% ipython --no-banner

In [1]: import numpy as np

In [2]: import numpy.linalg as la

In [3]: np.set_printoptions(suppress=True, linewidth=200)

In [4]: def rd(a):
   ...:     return np.round(a, 2) + 0
   ...: 

In [5]: K = np.loadtxt("test14.csv", delimiter=",")

In [6]: K
Out[6]: 
array([[  0.,   0.,   0.,   0.,   0.,   0.,   0.,   0.,   0.],
       [ -1.,  -7.,   7.,   6.,  -8.,  -6.,  -9.,  -9.,   9.],
       [-10.,   5.,   1.,   1.,   8.,   3.,  13.,   0.,   0.],
       [ -5.,  -6.,   5.,  -7.,  -5., -15.,   7.,  -1.,   1.],
       [  7.,  -8.,  10.,   0.,  -2.,   2., -10., -17.,  12.],
       [ -6., -22.,  10.,  -3.,  -9., -12.,   1.,  -2.,  19.],
       [ -6.,  -1.,   8.,   5.,  -1.,   4.,  -1.,  -5.,  13.],
       [ -5.,   6.,   1.,  -1.,   7.,  10.,   8.,   4.,   4.],
       [ -5.,  -6.,   5.,  -7.,  -5., -15.,   7.,  -1.,   1.],
       [  8.,  -1.,   3.,  -6.,   6.,   8.,  -1.,  -8.,   3.],
       [  0.,   0.,   0.,   0.,   0.,   0.,   0.,   0.,   0.],
       [  8.,  -1.,   3.,  -6.,   6.,   8.,  -1.,  -8.,   3.],
       [-12., -12.,  -5.,   7.,  -5.,  -4.,  15.,  -4.,  -5.],
       [  9.,   3.,  -1., -11.,   2.,  12.,   3., -17.,  10.],
       [ -1.,  -8.,  -1.,   0.,  -5.,   0.,   4.,  -5.,  -3.],
       [  1.,  -5.,  -6.,  -7.,   0.,  13.,   7.,  -1.,  16.],
       [  0.,   0.,   0.,   0.,   0.,   0.,   0.,   0.,   0.],
       [  0.,  -9.,  -2.,  -2.,   4.,   9.,   3.,   8.,   9.],
       [ -1.,  -8.,  -1.,   0.,  -5.,   0.,   4.,  -5.,  -3.],
       [  0.,  -7.,  10.,  -2.,   4.,  10.,  -4.,  -2.,  20.],
       [ -6.,  -8.,   1.,  -4.,  -7.,  -5.,   8.,   8.,   7.],
       [ -7., -10.,   3.,  11.,  -9.,  -3.,  -3.,  -4.,  11.],
       [  9.,  -1.,   8., -26.,  -1.,  11.,  11., -20.,  14.],
       [ -1., -17.,  -3.,  -2.,  -1.,   9.,   7.,   3.,   6.],
       [ -6.,  -3.,  -4.,   5.,  -1.,   3.,   6.,   5.,   2.],
       [  0., -13.,  -7.,  -7.,  -5.,  13.,  11.,  -6.,  13.],
       [ -6.,  -3.,  -4.,   5.,  -1.,   3.,   6.,   5.,   2.],
       [  2., -13.,  19., -13.,  -4.,  -6.,   3., -24.,  12.],
       [  9.,   3.,  13., -21.,   8.,   7.,   3.,  -6.,  10.],
       [  0.,  -8.,   2.,  -8.,   7.,  16.,   9.,   2.,   8.],
       [  8.,  -1.,   3.,  -6.,   6.,   8.,  -1.,  -8.,   3.],
       [  8.,  -1.,   3.,  -6.,   6.,   8.,  -1.,  -8.,   3.],
       [ -5., -14.,  -7.,  -5.,  -4.,   6.,  16., -10.,   9.],
       [ -5.,  -6.,   5.,  -7.,  -5., -15.,   7.,  -1.,   1.],
       [  0.,  -4.,  -5.,  -5.,  -9.,   4.,   8., -14.,   4.],
       [  2.,  -4.,  -1.,  -1.,   5.,  11.,   5.,  -3.,   5.]])

In [7]: Y = np.c_[K[:, :8] @ np.array([[-7, -1, -7, -9, -6, 6, -1, -9],
   ...:     [3, -1, -6, 3, 2, -6, 4, -9],
   ...:     [-9, 4, -5, -6, -9, -4, -3, 7],
   ...:     [9, 0, 7, -6, 0, -1, 1, 4],
   ...:     [-6, 6, -8, 4, 2, -3, 2, 0],
   ...:     [3, -4, 2, 9, -6, 6, 7, -1],
   ...:     [9, 9, -1, 8, 4, -9, 7, -5],
   ...:     [-4, 9, -3, 2, 1, -4, 9, -3]]), np.array([2, -2, -1, 0, -2, 2, 1, 1, -1, 2, 0, 1, -1, 1, 2, 0, 2, 1, -2, 2, -2, -2, -1, -2, 1, -2, -2, 1, 2, 0, 2, -1, 2, -1, 0, -2])]

In [8]: Y
Out[8]: 
array([[   0.,    0.,    0.,    0.,    0.,    0.,    0.,    0.,    2.],
       [ -38., -150.,  144., -266.,  -96.,  107., -244.,  223.,   -2.],
       [ 163.,  162.,  -29.,  256.,  111., -218.,  156.,  -12.,   -1.],
       [ -39.,  115.,    3.,  -62.,   80., -141., -116.,   89.,    0.],
       [-167., -222.,   30., -251., -221.,  226., -282.,  178.,   -2.],
       [-106.,   53.,  156., -194.,  -42.,   13., -228.,  323.,    2.],
       [  41.,  -37.,   75.,  -13.,  -73.,  -11.,  -43.,  155.,    1.],
       [  79.,  113.,  -69.,  253.,   23., -118.,  201.,  -68.,    1.],
       [ -39.,  115.,    3.,  -62.,   80., -141., -116.,   89.,   -1.],
       [-129.,  -72., -114.,   15., -125.,  119.,  -38.,  -45.,    2.],
       [   0.,    0.,    0.,    0.,    0.,    0.,    0.,    0.,    0.],
       [-129.,  -72., -114.,   15., -125.,  119.,  -38.,  -45.,    1.],
       [ 325.,   89.,  259.,  116.,  163., -115.,   17.,  150.,   -1.],
       [ -25., -178.,  -97.,  106., -112.,  158.,  -49., -135.,    1.],
       [  78.,  -34.,  111.,   -7.,    0.,   45.,  -55.,   69.,    2.],
       [  75.,  -18.,   26.,  225.,  -13.,   86.,  121.,  -79.,    0.],
       [   0.,    0.,    0.,    0.,    0.,    0.,    0.,    0.,    2.],
       [ -29.,   88.,    9.,  134.,  -26.,   47.,  132.,   11.,    1.],
       [  78.,  -34.,  111.,   -7.,    0.,   45.,  -55.,   69.,   -2.],
       [-151.,  -23.,  -24.,    1., -174.,   96.,  -28.,  141.,    2.],
       [  40.,  140.,   71.,   55.,   67., -101.,   46.,   58.,   -2.],
       [ 125.,  -76.,  252., -146.,  -21.,   47., -127.,  248.,   -2.],
       [-154., -107., -200.,  167., -172.,  104.,  -91., -126.,   -1.],
       [  49.,   54.,  120.,  127.,  -26.,   92.,   77.,   80.,   -2.],
       [ 163.,   74.,  108.,  120.,   75.,  -60.,  117.,   25.,    1.],
       [ 153.,  -52.,  137.,  218.,  -13.,  131.,   66.,  -10.,   -2.],
       [ 163.,   74.,  108.,  120.,   75.,  -60.,  117.,   25.,   -2.],
       [-212., -102.,  -33., -187., -193.,   72., -369.,  243.,    1.],
       [-336.,   33., -328.,   83., -185.,   20.,  -25., -105.,    2.],
       [ -35.,   93.,  -57.,  260.,  -78.,   34.,  161.,  -13.,    0.],
       [-129.,  -72., -114.,   15., -125.,  119.,  -38.,  -45.,    2.],
       [-129.,  -72., -114.,   15., -125.,  119.,  -38.,  -45.,   -1.],
       [ 237.,   -3.,  177.,  221.,   75.,   31.,   21.,   46.,    2.],
       [ -39.,  115.,    3.,  -62.,   80., -141., -116.,   89.,   -1.],
       [ 182., -140.,  128.,   84.,   13.,   84.,  -66.,  -21.,    0.],
       [  34.,    2.,   -6.,  135.,  -50.,   59.,   79.,  -20.,   -2.]])

In [9]: rd(la.norm(Y - K @ la.lstsq(K, Y)[0], axis=0))
Out[9]: array([0.  , 0.  , 0.  , 0.  , 0.  , 0.  , 0.  , 0.  , 7.97])

In [10]: rd(la.lstsq(K, Y[:, 0])[0])
Out[10]: array([-7.,  3., -9.,  9., -6.,  3.,  9., -4.,  0.])

In [11]: la.matrix_rank(Y)
Out[11]: np.int64(9)

In [12]: rd(la.norm(la.qr(K)[0].T @ Y, axis=0) ** 2 / ((Y ** 2).sum(axis=0) + 1e-12))
Out[12]: array([1.  , 1.  , 1.  , 1.  , 1.  , 1.  , 1.  , 1.  , 0.25])

In [13]: la.matrix_rank(np.c_[K, Y])
Out[13]: np.int64(10)
